% python3 -q
>>> import numpy as np
>>> np.set_printoptions(precision=2, suppress=True, linewidth=160, sign=" ")
>>> sig = 5 * 0.9 ** np.arange(4)
>>> rng = np.random.default_rng(87599)
>>> F = rng.normal(size=(16, 4)) * rng.permutation(sig)
>>> F
array([[ 4.73,  1.82, -1.93, -3.86],
       [ 0.96,  4.95,  0.65, -4.63],
       [-8.5 ,  5.62, -0.31, -2.35],
       [ 0.83,  3.73,  3.7 , -6.71],
       [ 3.43,  2.08, -2.51, -4.35],
       [ 7.49, -7.87,  1.86,  4.63],
       [ 3.76, -4.36,  5.36, -0.77],
       [ 8.73,  0.84, -0.06, -2.29],
       [-1.61,  6.06,  2.12,  3.27],
       [-0.05, -1.28,  1.09,  8.53],
       [ 2.25,  1.09, -4.79, -1.69],
       [ 0.51, -3.93, -7.1 , -0.26],
       [-1.93, -1.63, -7.93, -2.9 ],
       [-1.57, -0.38,  5.83,  2.95],
       [-3.89,  3.35, -2.09, -7.52],
       [-3.84, -1.8 ,  0.69, -1.48]])
>>> idx = F[:, 1] > np.median(F[:, 1])
>>> r0 = F[idx].mean(axis=0) - F[~idx].mean(axis=0)
>>> np.argsort(-np.abs(r0).round(6), kind="stable")
array([ 1,  3,  0,  2])
>>> np.round((((F - F.mean(axis=0)) @ r0 > 0) == idx).mean(), 2)
np.float64(0.94)
>>> r0
array([-1.86,  6.14, -0.61, -4.53])
>>> ((F - F.mean(axis=0)) @ r0 > 0).astype(int)
array([ 1,  1,  1,  1,  1,  0,  0,  0,  1,  0,  1,  0,  1,  0,  1,  0])
>>> other = np.c_[F[:, :3] @ np.array([[3, 1, 2], [0, 1, 2], [3, 2, 2]]), np.array([1, -3, -3, -1, -3, 1, -3, -3, -3, 2, 3, 2, -3, -3, 2, -3])]
>>> other
array([[  8.39,   2.69,   9.23,   1.  ],
       [  4.83,   7.22,  13.12,  -3.  ],
       [-26.43,  -3.5 ,  -6.39,  -3.  ],
       [ 13.59,  11.96,  16.52,  -1.  ],
       [  2.76,   0.49,   5.99,  -3.  ],
       [ 28.07,   3.35,   2.98,   1.  ],
       [ 27.36,  10.12,   9.52,  -3.  ],
       [ 26.03,   9.46,  19.03,  -3.  ],
       [  1.54,   8.7 ,  13.15,  -3.  ],
       [  3.12,   0.84,  -0.49,   2.  ],
       [ -7.63,  -6.24,  -2.9 ,   3.  ],
       [-19.78, -17.62, -21.05,   2.  ],
       [-29.58, -19.42, -22.99,  -3.  ],
       [ 12.79,   9.71,   7.76,  -3.  ],
       [-17.94,  -4.72,  -5.25,   2.  ],
       [ -9.45,  -4.26,  -9.9 ,  -3.  ]])
>>> np.round(np.linalg.norm(other - F @ np.linalg.lstsq(F, other)[0], axis=0), 2) + 0
array([ 0.  ,  0.  ,  0.  ,  9.08])
>>> data = np.load("arr.npy")
>>> data
array([[-0.5, -1. , -0.2],
       [-0.7, -0.3,  1.9],
       [ 0.3, -1.2,  0.1]])
>>> np.round(np.linalg.det(data[::-1]), 2)
np.float64(1.95)
>>> np.poly(data)
array([ 1.  ,  0.7 ,  1.71,  1.95])
>>> np.round(np.linalg.det(2 * data), 2), np.round(np.linalg.det(data), 2)
(np.float64(-15.61), np.float64(-1.95))
>>> round(float(np.linalg.eigvals(data).sum().real), 2)
-0.7
>>> round(np.linalg.det(data.T), 2)
np.float64(-1.95)
>>> other = np.array([[2, 0], [-1, 3]])
>>> C = np.kron(other, data)
>>> np.linalg.matrix_rank(C)
np.int64(6)
>>> C.shape
(6, 6)
>>> round(float(np.linalg.norm(C, 2)), 2), round(np.linalg.norm(other, 2) * np.linalg.norm(data, 2), 2)
(6.75, np.float64(6.75))
>>> idx = rng.permutation(3)
>>> idx
array([ 1,  0,  2])
>>> other = data[idx][:, idx]
>>> np.allclose(other, data)
False
>>> np.sort(np.abs(np.linalg.eigvals(other)))
array([ 0.98,  1.41,  1.41])
>>> np.diag(other)
array([-0.3, -0.5,  0.1])
>>> other
array([[-0.3, -0.7,  1.9],
       [-1. , -0.5, -0.2],
       [-1.2,  0.3,  0.1]])
>>> round(float(np.linalg.det(other)), 2), np.round(np.linalg.det(data[idx]), 2)
(-1.95, np.float64(1.95))
>>> other.mean(axis=0)
array([-0.83, -0.3 ,  0.6 ])
>>> np.linalg.matrix_rank(other)
np.int64(3)
>>> np.count_nonzero(other)
np.int64(9)
>>> other[:, 3]
Traceback (most recent call last):
  File "<python-input-38>", line 1, in <module>
    other[:, 3]
    ~~~~~^^^^^^
IndexError: index 3 is out of bounds for axis 1 with size 3
>>> other.sum(axis=0)
array([-2.5, -0.9,  1.8])
>>> np.linalg.svd(other, compute_uv=False)
array([ 2.07,  1.53,  0.61])
>>> other - other[0]
array([[ 0. ,  0. ,  0. ],
       [-0.7,  0.2, -2.1],
       [-0.9,  1. , -1.8]])
>>> np.unravel_index(np.abs(other).argmax(), other.shape)
(np.int64(0), np.int64(2))
>>> w1 = np.array([[0, 2, 1, 0, 1], [2, 2, 2, 1, 1], [0, 2, 1, 2, 2]])
>>> beta = np.array([1, 2, 3, 0, 0])
>>> act = np.maximum(data @ w1 + beta, 0)
>>> (act > 0).mean(axis=0)
array([ 0.33,  0.67,  1.  ,  0.33,  0.33])
>>> act
array([[ 0. ,  0. ,  0.3,  0. ,  0. ],
       [ 0.4,  3.8,  3.6,  3.5,  2.8],
       [ 0. ,  0.4,  1. ,  0. ,  0. ]])
>>> (act > 0).astype(int)
array([[ 0,  0,  1,  0,  0],
       [ 1,  1,  1,  1,  1],
       [ 0,  1,  1,  0,  0]])
>>> C = np.array([[0, 8, 7], [3, 8, 5], [9, 6, 6], [1, 7, 4], [3, 9, 2]])
>>> w1 @ C
array([[ 18,  31,  18],
       [ 28,  60,  42],
       [ 23,  54,  28]])
>>> act @ C
array([[   2.7,    1.8,    1.8],
       [  55.7,  104.9,   63. ],
       [  10.2,    9.2,    8. ]])
>>> (act @ C).round(6).argmax(axis=1)
array([ 0,  1,  0])
>>> A = np.loadtxt("test11.csv", delimiter=",")
>>> A
array([[ 2.,  2.,  2.,  2.,  2.,  2.],
       [-1.,  1., -1.,  1., -1.,  1.],
       [ 1.,  2.,  1.,  2.,  1.,  2.],
       [ 2.,  2.,  2.,  2.,  2.,  2.],
       [-1.,  1., -1.,  1., -1.,  1.],
       [ 1.,  2.,  1.,  2.,  1.,  2.]])
>>> cov = np.cov(F, rowvar=False)
>>> cov
array([[19.37, -7.31,  1.32,  1.91],
       [-7.31, 15.15,  0.53, -7.53],
       [ 1.32,  0.53, 15.69,  4.69],
       [ 1.91, -7.53,  4.69, 18.12]])
>>> cov.shape
(4, 4)
>>> np.round(np.corrcoef(F[:, 0], F[:, 2])[0, 1], 2)
np.float64(0.08)
>>> np.argwhere(np.triu(np.abs(np.corrcoef(F.T)) > 0.8, 1))
array([], shape=(0, 2), dtype=int64)
>>> np.corrcoef(F.T)
array([[ 1.  , -0.43,  0.08,  0.1 ],
       [-0.43,  1.  ,  0.03, -0.45],
       [ 0.08,  0.03,  1.  ,  0.28],
       [ 0.1 , -0.45,  0.28,  1.  ]])
>>> U, sig, Vh = np.linalg.svd(A)
>>> evecs = Vh[:(sig > 1e-8).sum()]
>>> vec = A[3] + 2 * A[2] + rng.integers(2) * np.eye(6)[1]
>>> vec
array([ 4.,  6.,  4.,  6.,  4.,  6.])
>>> np.allclose(evecs.T @ evecs @ vec, vec)
True
>>> round(float(np.linalg.norm(vec - evecs.T @ evecs @ vec)), 2)
0.0
>>> np.diag(evecs.T @ evecs)
array([ 0.33,  0.33,  0.33,  0.33,  0.33,  0.33])
>>> U, sig, Vh = np.linalg.svd(A)
>>> sig.round(2) + 0
array([ 8.74,  3.7 ,  0.  ,  0.  ,  0.  ,  0.  ])
>>> other = U[:, :2] @ np.diag(sig[:2]) @ Vh[:2]
>>> np.round(np.linalg.norm(A - other, 2), 2), np.round(sig[2], 2)
(np.float64(0.0), np.float64(0.0))
>>> other
array([[ 2.,  2.,  2.,  2.,  2.,  2.],
       [-1.,  1., -1.,  1., -1.,  1.],
       [ 1.,  2.,  1.,  2.,  1.,  2.],
       [ 2.,  2.,  2.,  2.,  2.,  2.],
       [-1.,  1., -1.,  1., -1.,  1.],
       [ 1.,  2.,  1.,  2.,  1.,  2.]])
>>> A.mean(axis=0)
array([ 0.67,  1.67,  0.67,  1.67,  0.67,  1.67])
>>> A[6]
Traceback (most recent call last):
  File "<python-input-74>", line 1, in <module>
    A[6]
    ~^^^
IndexError: index 6 is out of bounds for axis 0 with size 6
>>> np.abs(A).max()
np.float64(2.0)
>>> np.count_nonzero(A)
np.int64(36)
>>> np.diff(A, axis=0)
array([[-3., -1., -3., -1., -3., -1.],
       [ 2.,  1.,  2.,  1.,  2.,  1.],
       [ 1.,  0.,  1.,  0.,  1.,  0.],
       [-3., -1., -3., -1., -3., -1.],
       [ 2.,  1.,  2.,  1.,  2.,  1.]])
>>> A.shape
(6, 6)
>>> round(np.linalg.det(A), 2)
np.float64(0.0)
>>> np.trace(A)
np.float64(7.0)
>>> np.allclose(A, A.T)
False
>>> np.allclose(A @ A.T, A.T @ A)
False
>>> J = np.loadtxt("block1.csv", delimiter=",")
>>> J
array([[ 1.,  0.],
       [ 0.,  1.]])
>>> np.linalg.matrix_power(J, 100)
array([[ 1.,  0.],
       [ 0.,  1.]])
>>> p = np.eye(2)[0]
>>> for _ in range(5):
...     p = p @ J
...     print(p.round(2))
... 
[ 1.  0.]
[ 1.  0.]
[ 1.  0.]
[ 1.  0.]
[ 1.  0.]
>>> feats = np.array([[-7, 4, 6, 5, 6],
...     [-3, -6, 3, -9, -5],
...     [-6, 9, -8, -6, -5],
...     [-8, -8, 0, -9, -8],
...     [-6, 9, -8, -6, -5],
...     [-9, 5, -4, 4, 6]])
>>> idx = rng.permutation(5)
>>> other = feats[:, idx] * rng.choice([-1, 1], 5)
>>> other
array([[ 6, -4, -5,  7, -6],
       [-5,  6,  9,  3, -3],
       [-5, -9,  6,  6,  8],
       [-8,  8,  9,  8,  0],
       [-5, -9,  6,  6,  8],
       [ 6, -5, -4,  9,  4]])
>>> U, _, Vh = np.linalg.svd(feats.T @ other)
>>> np.round(np.linalg.lstsq(feats, other)[0], 2) + 0
array([[ 0.,  0.,  0., -1.,  0.],
       [ 0., -1.,  0.,  0.,  0.],
       [ 0.,  0.,  0.,  0., -1.],
       [ 0.,  0., -1.,  0.,  0.],
       [ 1.,  0.,  0.,  0.,  0.]])
>>> q, evecs = np.linalg.qr(feats[:, :4])[0], np.linalg.qr(feats[:, 4:])[0]
>>> sig = np.linalg.svd(q.T @ evecs, compute_uv=False)
>>> (sig > 0.9).sum()
np.int64(1)
>>> vec = np.array([2, -2, 0, 2, -1])
>>> rhs = feats @ vec
>>> rhs
array([-18,  -7, -37, -10, -37, -26])
>>> try:
...     np.linalg.solve(feats, rhs)
... except np.linalg.LinAlgError as e:
...     print(e)
... 
Last 2 dimensions of the array must be square
>>> rhs = rhs + 0.05 * rng.normal(size=6)
>>> rhs
array([-18.  ,  -6.94, -37.06,  -9.99, -36.99, -25.87])
>>> beta, *_ = np.linalg.lstsq(feats, rhs)
>>> beta.round()
array([ 2., -2., -0.,  2., -1.])
>>> [round(float(np.linalg.norm(np.linalg.solve(feats.T @ feats + lam * np.eye(5), feats.T @ rhs))), 2) for lam in (0, 1, 10, 100)]
[3.59, 3.43, 3.04, 2.35]
>>> K = np.load("run0.npy")
>>> K
array([[ 0,  0,  0,  0,  0,  1],
       [ 0,  1,  0,  0,  0,  0],
       [ 0,  0,  1,  0,  0,  0],
       [ 0,  0,  0,  0,  1,  0],
       [ 1,  0,  0,  0,  0,  0],
       [ 0,  0,  0,  1,  0,  0]])
>>> other = K + rng.integers(-2, 3, (6, 1)) @ rng.integers(-2, 3, (1, 6))
>>> other
array([[ 0,  0,  0,  0,  0,  1],
       [-2,  1,  1, -1, -1, -2],
       [ 4,  0, -1,  2,  2,  4],
       [-4,  0,  2, -2, -1, -4],
       [ 5,  0, -2,  2,  2,  4],
       [-2,  0,  1,  0, -1, -2]])
>>> np.round(np.linalg.svd(other - K, compute_uv=False), 2) + 0
array([ 12.41,   0.  ,   0.  ,   0.  ,   0.  ,   0.  ])
>>> np.linalg.matrix_rank(other - K, tol=1e-8)
np.int64(1)
>>> U, sig, Vh = np.linalg.svd(other)
>>> evecs = Vh[:(sig > 1e-8).sum()]
>>> vec = other[3] + 5 * other[1] + rng.integers(2) * np.eye(6)[0]
>>> vec
array([-13.,   5.,   7.,  -7.,  -6., -14.])
>>> round(np.linalg.norm(vec - evecs.T @ evecs @ vec), 2)
np.float64(0.53)
>>> np.allclose(evecs.T @ evecs @ vec, vec)
False
>>> np.round(evecs.T @ evecs, 2) + 0
array([[ 0.71,  0.14, -0.29,  0.14,  0.29,  0.  ],
       [ 0.14,  0.93,  0.14, -0.07, -0.14,  0.  ],
       [-0.29,  0.14,  0.71,  0.14,  0.29,  0.  ],
       [ 0.14, -0.07,  0.14,  0.93, -0.14,  0.  ],
       [ 0.29, -0.14,  0.29, -0.14,  0.71,  0.  ],
       [ 0.  ,  0.  ,  0.  ,  0.  ,  0.  ,  1.  ]])
>>> vec = np.array([0, 2, 0, 0, 2, 2])
>>> np.abs(np.linalg.eigvals(K))
array([ 1.,  1.,  1.,  1.,  1.,  1.])
>>> round(np.linalg.det(K), 2)
np.float64(-1.0)
>>> 6 - np.linalg.matrix_rank(K - np.eye(6), tol=1e-8)
np.int64(3)
>>> np.sort(np.abs(np.degrees(np.angle(np.linalg.eigvals(K)))))
array([   0.,    0.,    0.,   90.,   90.,  180.])
>>> blk = np.stack([K, 3 * K, K[::-1]])
>>> np.linalg.norm(blk, axis=(1, 2))
array([ 2.45,  7.35,  2.45])
>>> np.linalg.matrix_rank(blk)
array([ 6,  6,  6])
>>> (blk @ K.T).shape
(3, 6, 6)
>>> np.linalg.det(blk)
array([  -1., -729.,    1.])
>>> np.einsum("bij,cij->bc", blk, blk)
array([[  6,  18,   0],
       [ 18,  54,   0],
       [  0,   0,   6]])
